$ python3 -q
>>> import numpy as np
>>> np.set_printoptions(precision=2, suppress=True, linewidth=100, legacy="1.25")
>>> def rd(a):
...     return np.round(a, 2) + 0
... 
>>> X = np.array([[-4.93, -24.83, -39.82, -34.96, -20.08, -9.99, -40.11],
...     [-0.16, -0.24, 0.08, 0.07, 0.04, -0.2, -0.06],
...     [9.13, 45.06, 71.74, 63.01, 36.0, 17.98, 71.97],
...     [4.01, 19.96, 31.91, 28.01, 16.04, 7.99, 31.91],
...     [1.94, 10.08, 16.15, 13.97, 7.94, 3.96, 15.93],
...     [1.05, 4.92, 8.22, 7.1, 3.95, 1.84, 8.01]])
>>> X
array([[ -4.93, -24.83, -39.82, -34.96, -20.08,  -9.99, -40.11],
       [ -0.16,  -0.24,   0.08,   0.07,   0.04,  -0.2 ,  -0.06],
       [  9.13,  45.06,  71.74,  63.01,  36.  ,  17.98,  71.97],
       [  4.01,  19.96,  31.91,  28.01,  16.04,   7.99,  31.91],
       [  1.94,  10.08,  16.15,  13.97,   7.94,   3.96,  15.93],
       [  1.05,   4.92,   8.22,   7.1 ,   3.95,   1.84,   8.01]])
>>> C2 = X.T @ X
>>> (X @ X.T).shape
(6, 6)
>>> u, r1 = X[1], X[0]
>>> rd(u @ r1)
4.72
>>> pr = (u @ r1) / (u @ u) * u
>>> rd((r1 - pr) @ u)
0.0
>>> Uu, s, Vh = np.linalg.svd(X)
>>> np.argmax(s[:-1] / (s[1:] + 1e-6)) + 1
1
>>> A2 = Uu[:, :1] @ np.diag(s[:1]) @ Vh[:1]
>>> rd(np.linalg.norm(X - A2) / np.linalg.norm(X))
0.0
>>> np.linalg.matrix_rank(X, rtol=0.05)
1
>>> np.linalg.matrix_rank(A2)
1
>>> t = np.radians(135)
>>> Rm = np.eye(7)
>>> Rm[1, 1] = Rm[3, 3] = np.cos(t)
>>> Rm[1, 3], Rm[3, 1] = -np.sin(t), np.sin(t)
>>> rd(Rm)
array([[ 1.  ,  0.  ,  0.  ,  0.  ,  0.  ,  0.  ,  0.  ],
       [ 0.  , -0.71,  0.  , -0.71,  0.  ,  0.  ,  0.  ],
       [ 0.  ,  0.  ,  1.  ,  0.  ,  0.  ,  0.  ,  0.  ],
       [ 0.  ,  0.71,  0.  , -0.71,  0.  ,  0.  ,  0.  ],
       [ 0.  ,  0.  ,  0.  ,  0.  ,  1.  ,  0.  ,  0.  ],
       [ 0.  ,  0.  ,  0.  ,  0.  ,  0.  ,  1.  ,  0.  ],
       [ 0.  ,  0.  ,  0.  ,  0.  ,  0.  ,  0.  ,  1.  ]])
>>> A2 = X @ Rm.T
>>> np.allclose(np.linalg.norm(X, axis=1), np.linalg.norm(A2, axis=1))
True
>>> mat = np.load("block5.npy")
>>> mat
array([[  8,   6,   8,  -2, -20,  -8],
       [  6,   9,   3,   6, -15,  -9],
       [  8,   3,  10,  -7, -20,  -6],
       [ -2,   6,  -7,  13,   5,  -3],
       [-20, -15, -20,   5,  50,  20],
       [ -8,  -9,  -6,  -3,  20,  10]])
>>> w, vecs = np.linalg.eigh(mat)
>>> x = np.array([3, 3, 1, 0, 3, 1])
>>> rd(x @ mat @ x / (x @ x)), rd(w[0]), rd(w[-1])
(1.83, 0.0, 79.07)
>>> np.abs(mat).sum(axis=1).max(), rd(np.abs(w).max())
(130, 79.07)
>>> rd(vecs * np.maximum(w, 0) @ vecs.T)
array([[  8.,   6.,   8.,  -2., -20.,  -8.],
       [  6.,   9.,   3.,   6., -15.,  -9.],
       [  8.,   3.,  10.,  -7., -20.,  -6.],
       [ -2.,   6.,  -7.,  13.,   5.,  -3.],
       [-20., -15., -20.,   5.,  50.,  20.],
       [ -8.,  -9.,  -6.,  -3.,  20.,  10.]])
>>> x @ mat @ x
53
>>> A2 = np.array([[2, 3], [0, -3], [-2, 2], [-2, 0], [2, 1], [-2, 1]])
>>> A2.T @ mat.T
array([[-20, -18, -18,   0,  50,  22],
       [ -6, -27,   9, -36,  15,  21]])
>>> np.einsum("ij->j", mat)
array([ -8,   0, -12,  12,  20,   4])
>>> np.vstack([mat, A2.T]).shape
(8, 6)
>>> np.linalg.matrix_rank(np.vstack([mat, A2.T]))
4
>>> np.einsum("ik,kj->ij", mat, A2)
array([[-20,  -6],
       [-18, -27],
       [-18,   9],
       [  0, -36],
       [ 50,  15],
       [ 22,  21]])
>>> A2 @ mat
Traceback (most recent call last):
  File "<python-input-38>", line 1, in <module>
    A2 @ mat
    ~~~^~~~~
ValueError: matmul: Input operand 1 has a mismatch in its core dimension 0, with gufunc signature (n?,k),(k,m?)->(n?,m?) (size 6 is different from 2)
>>> Uu, s, Vh = np.linalg.svd(mat)
>>> vecs = Vh[:(s > 1e-8).sum()]
>>> rng = np.random.default_rng(2231)
>>> x = mat[1] + 4 * mat[4] + rng.integers(2) * np.eye(6)[4]
>>> x
array([-74., -51., -77.,  26., 185.,  71.])
>>> np.linalg.matrix_rank(np.vstack([mat, x]))
2
>>> np.allclose(vecs.T @ vecs @ x, x)
True
>>> K = np.array([[1.2, 0.0, 0.1, 0.0, -0.4, -0.4],
...     [-0.5, -1.3, -0.2, 2.2, 2.0, -0.2],
...     [-1.2, 0.6, 1.4, -1.3, 0.0, 1.2],
...     [-0.8, -1.4, 0.6, -0.5, -1.7, 0.0],
...     [-0.2, -1.6, 1.0, 0.4, 0.0, -0.1],
...     [-1.1, -1.4, -0.4, 0.4, -0.5, -1.1],
...     [1.6, -2.4, -0.1, -0.2, 1.6, 0.3],
...     [0.5, -0.2, 0.8, 0.5, 0.6, -0.4],
...     [0.9, -1.1, 0.5, -1.3, 0.8, -0.8],
...     [2.8, 0.4, -0.3, 0.5, -1.2, -0.6],
...     [0.6, 1.4, -0.3, -1.9, 0.6, 0.1],
...     [-1.1, 0.0, -0.2, 0.8, 1.3, 0.5],
...     [-1.3, -0.6, -0.9, -0.2, -0.4, -0.2],
...     [0.8, 2.2, -1.6, -0.1, 0.1, 1.9]])
>>> K[13] = K[1] + 0.05 * rng.normal(size=6)
>>> rd(K)
array([[ 1.2 ,  0.  ,  0.1 ,  0.  , -0.4 , -0.4 ],
       [-0.5 , -1.3 , -0.2 ,  2.2 ,  2.  , -0.2 ],
       [-1.2 ,  0.6 ,  1.4 , -1.3 ,  0.  ,  1.2 ],
       [-0.8 , -1.4 ,  0.6 , -0.5 , -1.7 ,  0.  ],
       [-0.2 , -1.6 ,  1.  ,  0.4 ,  0.  , -0.1 ],
       [-1.1 , -1.4 , -0.4 ,  0.4 , -0.5 , -1.1 ],
       [ 1.6 , -2.4 , -0.1 , -0.2 ,  1.6 ,  0.3 ],
       [ 0.5 , -0.2 ,  0.8 ,  0.5 ,  0.6 , -0.4 ],
       [ 0.9 , -1.1 ,  0.5 , -1.3 ,  0.8 , -0.8 ],
       [ 2.8 ,  0.4 , -0.3 ,  0.5 , -1.2 , -0.6 ],
       [ 0.6 ,  1.4 , -0.3 , -1.9 ,  0.6 ,  0.1 ],
       [-1.1 ,  0.  , -0.2 ,  0.8 ,  1.3 ,  0.5 ],
       [-1.3 , -0.6 , -0.9 , -0.2 , -0.4 , -0.2 ],
       [-0.51, -1.24, -0.19,  2.15,  1.95, -0.23]])
>>> C2 = np.cov(K, rowvar=False)
>>> rd(np.corrcoef(K[:, 4], K[:, 1])[0, 1])
-0.21
>>> rd(np.median(K, axis=0))
array([-0.35, -0.85, -0.15,  0.2 ,  0.3 , -0.2 ])
>>> rd(np.corrcoef(K.T))
array([[ 1.  ,  0.11, -0.06, -0.13, -0.07, -0.3 ],
       [ 0.11,  1.  ,  0.02, -0.4 , -0.21,  0.26],
       [-0.06,  0.02,  1.  , -0.28, -0.13,  0.38],
       [-0.13, -0.4 , -0.28,  1.  ,  0.41, -0.23],
       [-0.07, -0.21, -0.13,  0.41,  1.  ,  0.19],
       [-0.3 ,  0.26,  0.38, -0.23,  0.19,  1.  ]])
>>> M = np.load("mat.npy")
>>> M
array([[ 5.,  1.,  5.,  3.,  4.,  5.,  2.,  5.,  0.,  0.,  0.,  0.,  0.,  0.],
       [ 5.,  0.,  2.,  5.,  0.,  5.,  0.,  0.,  2.,  0.,  0.,  0.,  0.,  0.],
       [ 2.,  4.,  5.,  1.,  5.,  2.,  0.,  1.,  3.,  0.,  0.,  0.,  0.,  0.],
       [ 2.,  4.,  2.,  0.,  4.,  5.,  3.,  0.,  1.,  0.,  0.,  0.,  0.,  0.],
       [ 3.,  5.,  2.,  2.,  3.,  0.,  2.,  4.,  1.,  0.,  0.,  0.,  0.,  0.],
       [ 2.,  3.,  2.,  1.,  5.,  3.,  2.,  5.,  1.,  0.,  0.,  0.,  0.,  0.],
       [ 3.,  1.,  0.,  3.,  2.,  4.,  5.,  2.,  4.,  0.,  0.,  0.,  0.,  0.],
       [ 4.,  2.,  5.,  0.,  1.,  2.,  5.,  1.,  5.,  0.,  0.,  0.,  0.,  0.],
       [ 4.,  0.,  0.,  2.,  1.,  4.,  5.,  2.,  1.,  0.,  0.,  0.,  0.,  0.],
       [ 0.,  0.,  0.,  0.,  0.,  0.,  0.,  0.,  0., -1.,  1.,  2., -2., -5.],
       [ 0.,  0.,  0.,  0.,  0.,  0.,  0.,  0.,  0.,  3.,  4., -1.,  4., -8.],
       [ 0.,  0.,  0.,  0.,  0.,  0.,  0.,  0.,  0., -6., -4.,  5.,  3., -3.],
       [ 0.,  0.,  0.,  0.,  0.,  0.,  0.,  0.,  0., -9., -3., -8., -3., -4.],
       [ 0.,  0.,  0.,  0.,  0.,  0.,  0.,  0.,  0., -6., -3.,  0.,  8., -2.]])
>>> # 2 blocks once reordered
>>> C2 = M.T @ M
>>> rd(np.linalg.svd(M, compute_uv=False) ** 2)
array([560.14, 237.3 , 136.69, 108.46,  81.37,  48.38,  45.28,  39.43,  24.65,  16.24,   7.84,
         0.73,   0.28,   0.23])
>>> (M @ M.T).shape
(14, 14)
>>> np.diag(C2)
array([112.,  72.,  91.,  53.,  97., 124.,  96.,  76.,  58., 163.,  51.,  94., 102., 118.])
>>> np.trace(C2), (M ** 2).sum()
(1307.0, 1307.0)
>>> np.linalg.matrix_rank(C2)
14
